% python3 -q
>>> import numpy as np
>>> np.set_printoptions(precision=1, suppress=True, linewidth=140)
>>> def rd(a):
...     return np.round(a, 1) + 0
... 
>>> M = np.load("block2.npy")
>>> M
array([[ 2.7,  8.3,  3. ],
       [ 4.7,  4.5,  5. ],
       [ 2.8,  0.1,  6.1],
       [ 3.2,  0.5,  6.1],
       [ 0.4,  2.4,  4.6],
       [ 2.5,  2.1,  5.3],
       [ 4.6,  7.1,  4. ],
       [-2.6, 14.8, -0.9],
       [ 5.6,  9. ,  3.6],
       [ 7.1, -0.4,  7.5],
       [ 7.7, -6.6, 10. ],
       [ 8.9,  4.8,  6.1],
       [-3.9,  5.7,  2.1],
       [-3.7, -1.3,  4.8],
       [ 6.8, 10.8,  3.3],
       [ 4.8, 15.3,  1. ],
       [-0.6,  3. ,  4.1],
       [ 5.5, -0.2,  7. ],
       [ 0.6, -3.4,  6.8],
       [ 9.1,  9.5,  4.4],
       [ 1.7,  5.5,  3.8],
       [-1.2,  8.9,  1.7]])
>>> O, Rm = np.linalg.qr(M)
>>> rd(O)
array([[-0.1, -0.2, -0.1],
       [-0.2, -0.1, -0.1],
       [-0.1,  0. , -0.2],
       [-0.1,  0. , -0.2],
       [ 0. , -0.1, -0.3],
       [-0.1,  0. , -0.2],
       [-0.2, -0.1,  0. ],
       [ 0.1, -0.5, -0.1],
       [-0.2, -0.2,  0. ],
       [-0.3,  0.1, -0.1],
       [-0.3,  0.4, -0.2],
       [-0.4,  0. ,  0. ],
       [ 0.2, -0.3, -0.3],
       [ 0.2,  0. , -0.5],
       [-0.3, -0.2,  0.1],
       [-0.2, -0.4,  0.1],
       [ 0. , -0.1, -0.3],
       [-0.2,  0.1, -0.2],
       [ 0. ,  0.1, -0.4],
       [-0.4, -0.1,  0.1],
       [-0.1, -0.1, -0.2],
       [ 0.1, -0.3, -0.2]])
>>> rd(np.abs(np.diag(Rm)))
array([22.8, 30.9, 16.4])
>>> np.allclose(Rm.T @ Rm, M.T @ M)
True
